>>> import numpy as np
>>> np.set_printoptions(suppress=True, linewidth=120)
>>> K = np.loadtxt("m.csv", delimiter=",")
>>> K
array([[ 7.,  6.,  5.,  0.],
       [-2.,  9., -9., -3.],
       [-6.,  4.,  5., -2.],
       [ 7.,  6.,  5.,  0.],
       [ 0.,  0., -3.,  6.]])
>>> rng = np.random.default_rng(756)
>>> lab = rng.permutation(4)
>>> B = K[:, lab] * rng.choice([-1, 1], 4)
>>> B
array([[ 6., -7., -5.,  0.],
       [ 9.,  2.,  9., -3.],
       [ 4.,  6., -5., -2.],
       [ 6., -7., -5.,  0.],
       [ 0., -0.,  3.,  6.]])
>>> left, _, Vh = np.linalg.svd(K.T @ B)
>>> np.round(left @ Vh, 2) + 0
array([[ 0., -1.,  0.,  0.],
       [ 1.,  0.,  0.,  0.],
       [ 0.,  0., -1.,  0.],
       [ 0.,  0.,  0.,  1.]])
>>> np.round(np.linalg.lstsq(K, B)[0], 2) + 0
array([[ 0., -1.,  0.,  0.],
       [ 1.,  0.,  0.,  0.],
       [ 0.,  0., -1.,  0.],
       [ 0.,  0.,  0.,  1.]])
>>> x = np.array([7, 2, 5, 2])
>>> rhs = B @ x
>>> np.round(np.linalg.lstsq(B, rhs)[0], 2)
array([7., 2., 5., 2.])
>>> np.round(np.linalg.solve(B.T @ B, B.T @ rhs), 2)
array([7., 2., 5., 2.])
>>> rhs
array([  3., 106.,  11.,   3.,  27.])
>>> np.round(np.linalg.pinv(B) @ B, 2) + 0
array([[1., 0., 0., 0.],
       [0., 1., 0., 0.],
       [0., 0., 1., 0.],
       [0., 0., 0., 1.]])
>>> rhs = rhs + 0.05 * rng.normal(size=5)
>>> rhs.round(2)
array([  3.05, 106.02,  10.97,   3.05,  27.03])
>>> coef, *_ = np.linalg.lstsq(B, rhs)
>>> coef.round(2)
array([7., 2., 5., 2.])
>>> coef.round()
array([7., 2., 5., 2.])
>>> hat = K @ np.linalg.solve(K.T @ K, K.T)
>>> np.round(np.linalg.eigvalsh(hat), 2) + 0
array([0., 1., 1., 1., 1.])
>>> np.round(hat @ K[:, 2], 2)
array([ 5., -9.,  5.,  5., -3.])
>>> np.allclose(hat @ hat, hat)
True
>>> np.trace(hat)
np.float64(4.0)
>>> M = np.loadtxt("mat.csv", delimiter=",")
>>> M
array([[ 10.16,   1.1 , -17.45,   0.82,   5.55,   5.52,   0.33,  25.74,   7.12,  -9.02, -15.68,  -1.96],
       [ -3.75,  -2.12, -24.43,   7.95,   0.27,  -3.18,  15.35,  -2.55,  -5.51,   9.21,   6.  ,   2.96],
       [  9.2 ,   3.79, -19.42,  -0.68,   6.09,   4.29,   1.44,  25.55,   7.35, -10.83, -15.78,  -1.04],
       [ 10.14,   2.64, -17.37,   0.18,   4.24,   8.3 ,   0.7 ,  26.39,   6.38, -10.08, -15.29,   0.62],
       [ 11.68,   3.33, -17.91,  -0.51,   6.54,   5.4 ,  -0.59,  26.55,   7.01, -10.09, -17.24,  -0.82],
       [ 12.16,   1.65, -17.01,  -0.42,   5.84,   6.05,   1.58,  25.06,   7.55, -10.41, -15.38,  -1.73],
       [ -2.33,   0.95, -23.6 ,   7.92,   0.44,  -2.95,  12.86,  -3.84,  -4.05,   8.54,   8.2 ,   2.11],
       [ 11.55,   3.27, -16.28,  -0.32,   5.47,   6.93,   1.42,  26.61,   6.18, -11.28, -16.67,  -0.6 ],
       [ -5.35,  -1.05, -23.08,   6.44,  -0.9 ,  -3.78,  14.41,  -5.55,  -6.01,   8.76,   5.74,   1.12],
       [ -3.17,  -2.3 , -21.87,   9.  ,  -0.01,  -4.1 ,  13.47,  -5.57,  -5.14,   9.14,   5.97,   1.93],
       [ 10.18,   2.22, -15.62,   1.28,   6.94,   7.38,   2.77,  26.4 ,   6.59, -10.67, -13.74,   0.43],
       [ 10.28,   0.97, -16.21,   0.58,   6.03,   6.12,   0.02,  25.84,   9.36,  -8.46, -15.1 ,   0.66],
       [ 10.15,   2.33, -17.06,  -0.68,   5.96,   6.03,   0.07,  26.32,   8.36, -10.56, -15.5 ,  -2.43],
       [ -1.12,   0.24, -22.47,   6.63,   0.06,  -4.76,  13.6 ,  -5.75,  -6.25,  10.12,   7.71,   2.62],
       [ -1.09,   2.07, -24.07,   6.5 ,   0.88,  -4.82,  10.57,  -2.58,  -6.79,   8.61,   7.29,   1.89],
       [  9.54,   1.66, -17.03,  -0.05,   5.75,   6.84,   2.56,  26.21,   7.22, -10.29, -14.96,  -0.58],
       [ 11.81,   3.84, -16.86,  -1.41,   4.92,   3.64,   1.09,  24.52,   6.79,  -8.77, -14.  ,  -0.83],
       [ 11.79,   1.97, -16.61,  -1.16,   5.82,   5.53,   1.22,  24.46,   8.53,  -8.37, -15.09,  -1.68],
       [ -1.65,  -0.64, -21.3 ,   7.02,   1.55,  -5.06,  13.07,  -4.55,  -5.67,   9.28,   7.83,   1.52],
       [ -0.73,   1.43, -21.79,   9.76,   1.48,  -5.74,  13.77,  -4.91,  -5.35,   8.19,   9.28,   1.74],
       [  1.44,  -0.62, -23.17,   8.18,   0.38,  -3.79,  15.52,  -3.27,  -6.09,   6.89,   3.97,   0.34],
       [ -3.35,   0.04, -22.72,   8.85,   2.12,  -4.09,  14.66,  -3.96,  -6.77,   6.92,   7.11,   0.2 ],
       [ -2.26,  -0.22, -21.99,   9.67,   2.01,  -3.77,  14.61,  -3.76,  -5.73,   8.33,   7.48,   0.66],
       [ 10.7 ,   2.66, -16.31,   0.99,   7.74,   7.11,   1.4 ,  25.89,   5.88,  -8.7 , -15.15,  -0.75],
       [ 11.34,   1.28, -17.03,  -0.28,   4.75,   5.26,   2.14,  26.16,   6.22,  -8.89, -17.12,  -1.86]])
>>> lab = rng.permutation(12)
>>> B = M[:, lab] * rng.choice([-1, 1], 12)
>>> B
array([[ 25.74,   9.02,  -7.12,  -5.52,  -5.55,  -1.96,   0.82,   0.33,  -1.1 ,  15.68, -17.45,  10.16],
       [ -2.55,  -9.21,   5.51,   3.18,  -0.27,   2.96,   7.95,  15.35,   2.12,  -6.  , -24.43,  -3.75],
       [ 25.55,  10.83,  -7.35,  -4.29,  -6.09,  -1.04,  -0.68,   1.44,  -3.79,  15.78, -19.42,   9.2 ],
       [ 26.39,  10.08,  -6.38,  -8.3 ,  -4.24,   0.62,   0.18,   0.7 ,  -2.64,  15.29, -17.37,  10.14],
       [ 26.55,  10.09,  -7.01,  -5.4 ,  -6.54,  -0.82,  -0.51,  -0.59,  -3.33,  17.24, -17.91,  11.68],
       [ 25.06,  10.41,  -7.55,  -6.05,  -5.84,  -1.73,  -0.42,   1.58,  -1.65,  15.38, -17.01,  12.16],
       [ -3.84,  -8.54,   4.05,   2.95,  -0.44,   2.11,   7.92,  12.86,  -0.95,  -8.2 , -23.6 ,  -2.33],
       [ 26.61,  11.28,  -6.18,  -6.93,  -5.47,  -0.6 ,  -0.32,   1.42,  -3.27,  16.67, -16.28,  11.55],
       [ -5.55,  -8.76,   6.01,   3.78,   0.9 ,   1.12,   6.44,  14.41,   1.05,  -5.74, -23.08,  -5.35],
       [ -5.57,  -9.14,   5.14,   4.1 ,   0.01,   1.93,   9.  ,  13.47,   2.3 ,  -5.97, -21.87,  -3.17],
       [ 26.4 ,  10.67,  -6.59,  -7.38,  -6.94,   0.43,   1.28,   2.77,  -2.22,  13.74, -15.62,  10.18],
       [ 25.84,   8.46,  -9.36,  -6.12,  -6.03,   0.66,   0.58,   0.02,  -0.97,  15.1 , -16.21,  10.28],
       [ 26.32,  10.56,  -8.36,  -6.03,  -5.96,  -2.43,  -0.68,   0.07,  -2.33,  15.5 , -17.06,  10.15],
       [ -5.75, -10.12,   6.25,   4.76,  -0.06,   2.62,   6.63,  13.6 ,  -0.24,  -7.71, -22.47,  -1.12],
       [ -2.58,  -8.61,   6.79,   4.82,  -0.88,   1.89,   6.5 ,  10.57,  -2.07,  -7.29, -24.07,  -1.09],
       [ 26.21,  10.29,  -7.22,  -6.84,  -5.75,  -0.58,  -0.05,   2.56,  -1.66,  14.96, -17.03,   9.54],
       [ 24.52,   8.77,  -6.79,  -3.64,  -4.92,  -0.83,  -1.41,   1.09,  -3.84,  14.  , -16.86,  11.81],
       [ 24.46,   8.37,  -8.53,  -5.53,  -5.82,  -1.68,  -1.16,   1.22,  -1.97,  15.09, -16.61,  11.79],
       [ -4.55,  -9.28,   5.67,   5.06,  -1.55,   1.52,   7.02,  13.07,   0.64,  -7.83, -21.3 ,  -1.65],
       [ -4.91,  -8.19,   5.35,   5.74,  -1.48,   1.74,   9.76,  13.77,  -1.43,  -9.28, -21.79,  -0.73],
       [ -3.27,  -6.89,   6.09,   3.79,  -0.38,   0.34,   8.18,  15.52,   0.62,  -3.97, -23.17,   1.44],
       [ -3.96,  -6.92,   6.77,   4.09,  -2.12,   0.2 ,   8.85,  14.66,  -0.04,  -7.11, -22.72,  -3.35],
       [ -3.76,  -8.33,   5.73,   3.77,  -2.01,   0.66,   9.67,  14.61,   0.22,  -7.48, -21.99,  -2.26],
       [ 25.89,   8.7 ,  -5.88,  -7.11,  -7.74,  -0.75,   0.99,   1.4 ,  -2.66,  15.15, -16.31,  10.7 ],
       [ 26.16,   8.89,  -6.22,  -5.26,  -4.75,  -1.86,  -0.28,   2.14,  -1.28,  17.12, -17.03,  11.34]])
>>> left, _, Vh = np.linalg.svd(M.T @ B)
>>> np.round(left @ Vh, 2) + 0
array([[ 0.,  0.,  0.,  0.,  0.,  0.,  0.,  0.,  0.,  0.,  0.,  1.],
       [ 0.,  0.,  0.,  0.,  0.,  0.,  0.,  0., -1.,  0.,  0.,  0.],
       [ 0.,  0.,  0.,  0.,  0.,  0.,  0.,  0.,  0.,  0.,  1.,  0.],
       [ 0.,  0.,  0.,  0.,  0.,  0.,  1.,  0.,  0.,  0.,  0.,  0.],
       [ 0.,  0.,  0.,  0., -1.,  0.,  0.,  0.,  0.,  0.,  0.,  0.],
       [ 0.,  0.,  0., -1.,  0.,  0.,  0.,  0.,  0.,  0.,  0.,  0.],
       [ 0.,  0.,  0.,  0.,  0.,  0.,  0.,  1.,  0.,  0.,  0.,  0.],
       [ 1.,  0.,  0.,  0.,  0.,  0.,  0.,  0.,  0.,  0.,  0.,  0.],
       [ 0.,  0., -1.,  0.,  0.,  0.,  0.,  0.,  0.,  0.,  0.,  0.],
       [ 0., -1.,  0.,  0.,  0.,  0.,  0.,  0.,  0.,  0.,  0.,  0.],
       [ 0.,  0.,  0.,  0.,  0.,  0.,  0.,  0.,  0., -1.,  0.,  0.],
       [ 0.,  0.,  0.,  0.,  0.,  1.,  0.,  0.,  0.,  0.,  0.,  0.]])
>>> np.round(np.linalg.lstsq(M, B)[0], 2) + 0
array([[ 0.,  0.,  0.,  0.,  0.,  0.,  0.,  0.,  0.,  0.,  0.,  1.],
       [ 0.,  0.,  0.,  0.,  0.,  0.,  0.,  0., -1.,  0.,  0.,  0.],
       [ 0.,  0.,  0.,  0.,  0.,  0.,  0.,  0.,  0.,  0.,  1.,  0.],
       [ 0.,  0.,  0.,  0.,  0.,  0.,  1.,  0.,  0.,  0.,  0.,  0.],
       [ 0.,  0.,  0.,  0., -1.,  0.,  0.,  0.,  0.,  0.,  0.,  0.],
       [ 0.,  0.,  0., -1.,  0.,  0.,  0.,  0.,  0.,  0.,  0.,  0.],
       [ 0.,  0.,  0.,  0.,  0.,  0.,  0.,  1.,  0.,  0.,  0.,  0.],
       [ 1.,  0.,  0.,  0.,  0.,  0.,  0.,  0.,  0.,  0.,  0.,  0.],
       [ 0.,  0., -1.,  0.,  0.,  0.,  0.,  0.,  0.,  0.,  0.,  0.],
       [ 0., -1.,  0.,  0.,  0.,  0.,  0.,  0.,  0.,  0.,  0.,  0.],
       [ 0.,  0.,  0.,  0.,  0.,  0.,  0.,  0.,  0., -1.,  0.,  0.],
       [ 0.,  0.,  0.,  0.,  0.,  1.,  0.,  0.,  0.,  0.,  0.,  0.]])
